% python3 -q
>>> import numpy as np
>>> import numpy.linalg as la
>>> np.set_printoptions(precision=2, suppress=True, linewidth=120, legacy="1.25")
>>> W0 = np.loadtxt("arr.csv", delimiter=",")
>>> W0
array([[2., 1., 0., 0., 0., 0., 0., 0., 0.],
       [0., 2., 1., 0., 0., 0., 0., 0., 0.],
       [0., 0., 2., 1., 0., 0., 0., 0., 0.],
       [0., 0., 0., 2., 1., 0., 0., 0., 0.],
       [0., 0., 0., 0., 2., 1., 0., 0., 0.],
       [0., 0., 0., 0., 0., 2., 1., 0., 0.],
       [0., 0., 0., 0., 0., 0., 2., 1., 0.],
       [0., 0., 0., 0., 0., 0., 0., 2., 1.],
       [0., 0., 0., 0., 0., 0., 0., 0., 2.]])
>>> ang = np.radians(90)
>>> R = np.eye(9)
>>> R[6, 6] = R[8, 8] = np.cos(ang)
>>> R[6, 8], R[8, 6] = -np.sin(ang), np.sin(ang)
>>> R.round(2) + 0
array([[ 1.,  0.,  0.,  0.,  0.,  0.,  0.,  0.,  0.],
       [ 0.,  1.,  0.,  0.,  0.,  0.,  0.,  0.,  0.],
       [ 0.,  0.,  1.,  0.,  0.,  0.,  0.,  0.,  0.],
       [ 0.,  0.,  0.,  1.,  0.,  0.,  0.,  0.,  0.],
       [ 0.,  0.,  0.,  0.,  1.,  0.,  0.,  0.,  0.],
       [ 0.,  0.,  0.,  0.,  0.,  1.,  0.,  0.,  0.],
       [ 0.,  0.,  0.,  0.,  0.,  0.,  0.,  0., -1.],
       [ 0.,  0.,  0.,  0.,  0.,  0.,  0.,  1.,  0.],
       [ 0.,  0.,  0.,  0.,  0.,  0.,  1.,  0.,  0.]])
>>> out = W0 @ R.T
>>> np.allclose(W0 @ W0.T, out @ out.T)
True
>>> la.svd(W0, compute_uv=False), la.svd(out, compute_uv=False)
(array([2.96, 2.86, 2.69, 2.47, 2.19, 1.89, 1.58, 1.29, 1.08]), array([2.96, 2.86, 2.69, 2.47, 2.19, 1.89, 1.58, 1.29, 1.08]))
>>> out = W0 / la.norm(W0, axis=1, keepdims=True)
>>> C2 = out @ out.T
>>> print(la.norm(out, axis=1))
[1. 1. 1. 1. 1. 1. 1. 1. 1.]
>>> np.degrees(np.arccos(np.clip(C2[8, 1], -1, 1)))
90.0
>>> rng = np.random.default_rng(523)
>>> out = W0 + rng.integers(-2, 3, (9, 7)) @ rng.integers(-2, 3, (7, 9))
>>> print(out)
[[  1.   5.   8.   1.   7.   2. -10.  -3.   3.]
 [  2.   3.  -1.   3.   4.   3.   0.  -1.   1.]
 [  7.  -1.  -5.   0.  -1.  10.  -4.   3.  11.]
 [ -3.   7.  11.   6.   3.  -5.  -5.   4.   7.]
 [ -8.   0.  -7.   1.  -1.  -8.   4.   4.   2.]
 [ -1.  -2.  -2.   2.   3.  -5.   9.   2.  -2.]
 [  3.  -4.   2.   0.   0.   1.  -2.  -5.  -2.]
 [  3.  -7.  -5.  -3.   3.   2.  -3.  -3.   1.]
 [  2.   1.   4.  -1.  -4.   3.  -4.   0.   4.]]
>>> print(out - W0)
[[ -1.   4.   8.   1.   7.   2. -10.  -3.   3.]
 [  2.   1.  -2.   3.   4.   3.   0.  -1.   1.]
 [  7.  -1.  -7.  -1.  -1.  10.  -4.   3.  11.]
 [ -3.   7.  11.   4.   2.  -5.  -5.   4.   7.]
 [ -8.   0.  -7.   1.  -3.  -9.   4.   4.   2.]
 [ -1.  -2.  -2.   2.   3.  -7.   8.   2.  -2.]
 [  3.  -4.   2.   0.   0.   1.  -4.  -6.  -2.]
 [  3.  -7.  -5.  -3.   3.   2.  -3.  -5.   0.]
 [  2.   1.   4.  -1.  -4.   3.  -4.   0.   2.]]
>>> np.round(la.svd(out - W0, compute_uv=False), 2) + 0
array([24.83, 22.9 , 16.27, 10.34,  8.79,  5.76,  3.32,  0.  ,  0.  ])
>>> la.matrix_rank(out - W0, tol=1e-8)
7
